$ python -q
>>> import numpy as np
>>> import numpy.linalg as la
>>> np.set_printoptions(suppress=True, linewidth=100)
>>> data = np.load("out11.npy")
>>> data
array([[ 3. , -0.9,  0.7],
       [-0.5,  0.1,  0.3],
       [ 0.7, -0.5, -0.3],
       [ 1.4, -0.8,  0.8],
       [-2.4,  1.3, -1.8],
       [ 0.3,  0. , -0.3],
       [ 0. ,  0. ,  0.2],
       [-3.8,  1.6, -2.6],
       [-1.8,  0.9, -0.7],
       [-2. ,  0.6, -0.5],
       [-1. ,  0.3,  0. ],
       [ 0.7, -0.2, -0.3],
       [-1.1,  0.3, -0.8],
       [ 2.5, -1.2,  0.7],
       [-2.4,  1.3, -1.3]])
>>> proj = data @ la.solve(data.T @ data, data.T)
>>> np.round(proj @ data[:, 1], 1) + 0
array([-0.9,  0.1, -0.5, -0.8,  1.3,  0. ,  0. ,  1.6,  0.9,  0.6,  0.3, -0.2,  0.3, -1.2,  1.3])
>>> print(np.round(np.diag(proj), 1) + 0)
[0.5 0.1 0.3 0.1 0.3 0.1 0.  0.5 0.1 0.2 0.1 0.1 0.2 0.3 0.2]
>>> round(float(np.trace(proj)), 1)
3.0
>>> np.round(la.eigvalsh(proj), 1) + 0
array([0., 0., 0., 0., 0., 0., 0., 0., 0., 0., 0., 0., 1., 1., 1.])
>>> np.allclose(proj @ proj, proj)
True
>>> x0 = np.array([-2, 5, -5])
>>> target = data @ x0
>>> target.round(1) + 0
array([-14. ,   0. ,  -2.4, -10.8,  20.3,   0.9,  -1. ,  28.6,  11.6,   9.5,   3.5,  -0.9,   7.7,
       -14.5,  17.8])
>>> rng = np.random.default_rng(804192)
>>> target = target + 0.1 * rng.normal(size=15)
>>> target.round(1) + 0
array([-14.1,   0. ,  -2.4, -10.8,  20.4,   0.9,  -1. ,  28.7,  11.6,   9.5,   3.5,  -0.9,   7.9,
       -14.5,  17.8])
>>> beta, *_ = la.lstsq(data, target)
>>> np.round(la.norm(target - data @ beta), 1)
np.float64(0.2)
>>> np.round(la.norm(data, 2), 1)
np.float64(8.7)
>>> round(data[6] @ data[3], 1)
np.float64(0.2)
>>> print(np.round(la.norm(data, "nuc"), 1))
11.1
>>> round(la.norm(data[6], 1), 1), np.round(la.norm(data[6], np.inf), 1)
(np.float64(0.2), np.float64(0.2))
>>> round(float(la.norm(data) ** 2 / la.norm(data, 2) ** 2), 1)
1.0
>>> print(la.norm(data, axis=1).argmax())
7
>>> m1 = np.loadtxt("data.csv", delimiter=",")
>>> m1
array([[ 9.,  3.,  9.],
       [ 3.,  1.,  3.],
       [-3., -1., -3.],
       [-6., -2., -6.]])
>>> other = m1 / np.sqrt((m1 ** 2).mean(axis=1, keepdims=True))
>>> np.round(m1 - m1.mean(axis=1, keepdims=True), 1)
array([[ 2. , -4. ,  2. ],
       [ 0.7, -1.3,  0.7],
       [-0.7,  1.3, -0.7],
       [-1.3,  2.7, -1.3]])
>>> print(la.matrix_rank(m1 - m1.mean(axis=1, keepdims=True)))
1
>>> other = np.array([[-4, -4], [-2, 5], [-2, 3]])
>>> la.matrix_rank(np.vstack([m1, other.T]))
np.int64(3)
>>> np.einsum("ij->j", m1)
array([3., 1., 3.])
>>> np.vstack([m1, other.T]).shape
(6, 3)
>>> Uu, sig, Vh = la.svd(m1)
>>> sig.round(1) + 0
array([16.9,  0. ,  0. ])
>>> other = Uu[:, :1] @ np.diag(sig[:1]) @ Vh[:1]
>>> la.matrix_rank(m1, rtol=0.05)
np.int64(1)
>>> other.round(1)
array([[ 9.,  3.,  9.],
       [ 3.,  1.,  3.],
       [-3., -1., -3.],
       [-6., -2., -6.]])
>>> round(la.norm(m1 - other) / la.norm(m1), 1)
np.float64(0.0)
>>> other = m1[0, 0] * m1[1:] - np.outer(m1[1:, 0], m1[0])
>>> print(other)
[[0. 0. 0.]
 [0. 0. 0.]
 [0. 0. 0.]]
>>> np.flatnonzero(~other.round(6).any(axis=1))
array([0, 1, 2])
>>> t = np.radians(135)
>>> r_ = np.eye(3)
>>> r_[0, 0] = r_[1, 1] = np.cos(t)
>>> r_[0, 1], r_[1, 0] = -np.sin(t), np.sin(t)
>>> print(r_.round(1))
[[-0.7 -0.7  0. ]
 [ 0.7 -0.7  0. ]
 [ 0.   0.   1. ]]
>>> other = m1 @ r_.T
>>> other.round(1)
array([[-8.5,  4.2,  9. ],
       [-2.8,  1.4,  3. ],
       [ 2.8, -1.4, -3. ],
       [ 5.7, -2.8, -6. ]])
>>> np.allclose(m1 @ m1.T, other @ other.T)
True
>>> np.round(np.abs(other - m1).max(axis=0), 1)
array([17.5,  1.2,  0. ])
>>> E = np.loadtxt("m.csv", delimiter=",")
>>> E.round(1)
array([[-0.3, -0.1, -0.5, -0.8],
       [-0.6, -0.1,  0.7, -0.2],
       [ 0.6, -0.6,  0.4, -0.3],
       [-0.4, -0.8, -0.3,  0.4]])
>>> r0 = np.array([-2, 1, -2])
>>> np.round(np.polyval(r0, E[2]), 1)
array([-2.2, -3.3, -1.9, -2.5])
>>> np.round(np.cross(E[2, :3], E[1, :3]), 1)
array([-0.4, -0.7, -0.4])
>>> other = E / la.norm(E, axis=1, keepdims=True)
>>> C2 = other @ other.T
>>> round(np.degrees(np.arccos(np.clip(C2[2, 3], -1, 1))), 1)
np.float64(90.0)
>>> np.round(la.norm(other, axis=1), 1)
array([1., 1., 1., 1.])
>>> (C2 - 2 * np.eye(4)).round(6).argmax(axis=1)
array([1, 0, 0, 0])
>>> C2[2].round(1) + 0
array([0., 0., 1., 0.])
>>> np.argwhere(np.triu(np.abs(C2) > 0.95, 1))
array([], shape=(0, 2), dtype=int64)
>>> np.round(np.poly(E), 1) + 0
array([ 1. , -0.5,  0. ,  0.5, -1. ])
>>> np.round(np.kron(np.eye(2, dtype=int), E), 1)
array([[-0.3, -0.1, -0.5, -0.8, -0. , -0. , -0. , -0. ],
       [-0.6, -0.1,  0.7, -0.2, -0. , -0. ,  0. , -0. ],
       [ 0.6, -0.6,  0.4, -0.3,  0. , -0. ,  0. , -0. ],
       [-0.4, -0.8, -0.3,  0.4, -0. , -0. , -0. ,  0. ],
       [-0. , -0. , -0. , -0. , -0.3, -0.1, -0.5, -0.8],
       [-0. , -0. ,  0. , -0. , -0.6, -0.1,  0.7, -0.2],
       [ 0. , -0. ,  0. , -0. ,  0.6, -0.6,  0.4, -0.3],
       [-0. , -0. , -0. ,  0. , -0.4, -0.8, -0.3,  0.4]])
>>> round(la.det(E.T), 1)
np.float64(-1.0)
>>> M = np.load("a.npy")
>>> M
array([[6, 4, 3, 4],
       [4, 4, 4, 3],
       [3, 4, 4, 5],
       [4, 3, 5, 2]])
>>> x0 = np.array([0, 0, 3, 1])
>>> target = M @ x0
>>> beta, lr = np.zeros(4), 1 / la.norm(M, 2) ** 2
>>> for i in range(250):
...     beta -= lr * M.T @ (M @ beta - target)
...     if i % 50 == 0: print(i, round(la.norm(M @ beta - target), 1))
... 
0 5.0
50 1.7
100 0.8
150 0.5
200 0.5
>>> round(la.cond(M), 1)
np.float64(28.5)
